$ python -q
>>> import numpy as np
>>> np.set_printoptions(precision=1, suppress=True, linewidth=120)
>>> A = np.diag(np.array([1, 1, 1, -3])) + 4 * np.eye(4, k=1) + 4 * np.eye(4, k=-1)
>>> A
array([[ 1.,  4.,  0.,  0.],
       [ 4.,  1.,  4.,  0.],
       [ 0.,  4.,  1.,  4.],
       [ 0.,  0.,  4., -3.]])
>>> ev, V = np.linalg.eig(A)
>>> np.sort(np.linalg.eigvals(np.linalg.inv(A)))
array([-0.3, -0.2,  0.1,  0.4])
>>> ev
array([ 7.1,  2.4, -3. , -6.5])
>>> np.round(A @ V[:, 0] - ev[0] * V[:, 0], 1) + 0
array([0., 0., 0., 0.])
>>> np.round(np.prod(ev), 1)
np.float64(333.0)
>>> ev, V = np.linalg.eigh(A)
>>> np.abs(V[:, -1]).round(6).argmax()
np.int64(1)
>>> np.linalg.svd(A, compute_uv=False)
array([7.1, 6.5, 3. , 2.4])
>>> (ev > 1e-8).sum(), (ev < -1e-8).sum()
(np.int64(2), np.int64(2))
>>> np.linalg.eigvalsh(A @ A)
array([ 5.7,  9. , 42.5, 50.8])
>>> np.round(np.linalg.eigvalsh(A + 3 * np.eye(4)), 1) + 0
array([-3.5,  0. ,  5.4, 10.1])
>>> ev
array([-6.5, -3. ,  2.4,  7.1])
>>> round(ev.sum(), 1), np.trace(A)
(np.float64(-0.0), np.float64(0.0))
>>> left, s, Vt = np.linalg.svd(A, full_matrices=False)
>>> np.round(left.T @ left, 1) + 0
array([[1., 0., 0., 0.],
       [0., 1., 0., 0.],
       [0., 0., 1., 0.],
       [0., 0., 0., 1.]])
>>> (s > 1e-8).sum()
np.int64(4)
>>> round(float(np.sqrt((s ** 2).sum())), 1), np.round(np.linalg.norm(A), 1)
(10.4, np.float64(10.4))
>>> np.allclose(left * s @ Vt, A)
True
>>> u = np.array([7, 6, -7])
>>> np.convolve(A[1], u)
array([ 28.,  31.,   6.,  17., -28.,   0.])
>>> np.correlate(A[1], A[2], "full")
array([16.,  8., 33.,  8., 16.,  0.,  0.])
>>> np.cross(A[1, :3], A[2, :3])
array([-15.,  -4.,  16.])
>>> out = np.linalg.inv(A)
>>> np.linalg.det(A) * out
array([[ 29.,  76., -48., -64.],
       [ 76., -19.,  12.,  16.],
       [-48.,  12.,  45.,  60.],
       [-64.,  16.,  60., -31.]])
>>> np.round(A @ out, 1) + 0
array([[1., 0., 0., 0.],
       [0., 1., 0., 0.],
       [0., 0., 1., 0.],
       [0., 0., 0., 1.]])
>>> u = np.array([-2, -1, -1])
>>> M = u[np.abs(np.subtract.outer(np.arange(3), np.arange(3)))]
>>> M
array([[-2, -1, -1],
       [-1, -2, -1],
       [-1, -1, -2]])
>>> np.sort(np.abs(np.fft.fft(M[0]))), np.sort(np.linalg.svd(M, compute_uv=False))
(array([1., 1., 4.]), array([1., 1., 4.]))
>>> M @ (-1.0) ** np.arange(3)
array([-2.,  0., -2.])
>>> M @ np.ones(3)
array([-4., -4., -4.])
>>> ev, V = np.linalg.eig(M)
>>> np.sort(np.linalg.eigvals(M @ M))
array([ 1.,  1., 16.])
>>> np.round(np.prod(ev), 1)
np.float64(-4.0)
>>> np.sort(np.linalg.eigvals(M.T))
array([-4., -1., -1.])
>>> ev
array([-1., -4., -1.])
>>> ev, V = np.linalg.eigh(A)
>>> x = np.array([3, 3, 0, 2])
>>> np.round(x @ A @ x / (x @ x), 1), round(ev[0], 1), np.round(ev[-1], 1)
(np.float64(3.5), np.float64(-6.5), np.float64(7.1))
>>> F = np.loadtxt("arr.csv", delimiter=",")
>>> F
array([[-18., -30., -18.,  30.],
       [  3.,   5.,   3.,  -5.],
       [-21., -35., -21.,  35.],
       [-15., -25., -15.,  25.]])
>>> round(float(np.linalg.norm(F, 2) / np.linalg.norm(F)), 1)
1.0
>>> np.linalg.matrix_rank(F, rtol=0.1)
np.int64(1)
>>> left, s, Vt = np.linalg.svd(F)
>>> V = Vt[:(s > 1e-8).sum()]
>>> rng = np.random.default_rng(999)
>>> x = F[3] + 5 * F[1] + rng.integers(2) * np.eye(4)[1]
>>> x
array([0., 1., 0., 0.])
>>> np.linalg.matrix_rank(np.vstack([F, x]))
np.int64(2)
>>> round(float(np.linalg.norm(x - V.T @ V @ x)), 1)
0.8
>>> x = np.array([-2, 1, -1, -1])
>>> a = np.maximum(F @ x, 0)
>>> F * (a > 1e-9)[:, None]
array([[-0., -0., -0.,  0.],
       [ 3.,  5.,  3., -5.],
       [-0., -0., -0.,  0.],
       [-0., -0., -0.,  0.]])
>>> a
array([0., 1., 0., 0.])
>>> np.tanh(F @ x)
array([-1. ,  0.8, -1. , -1. ])
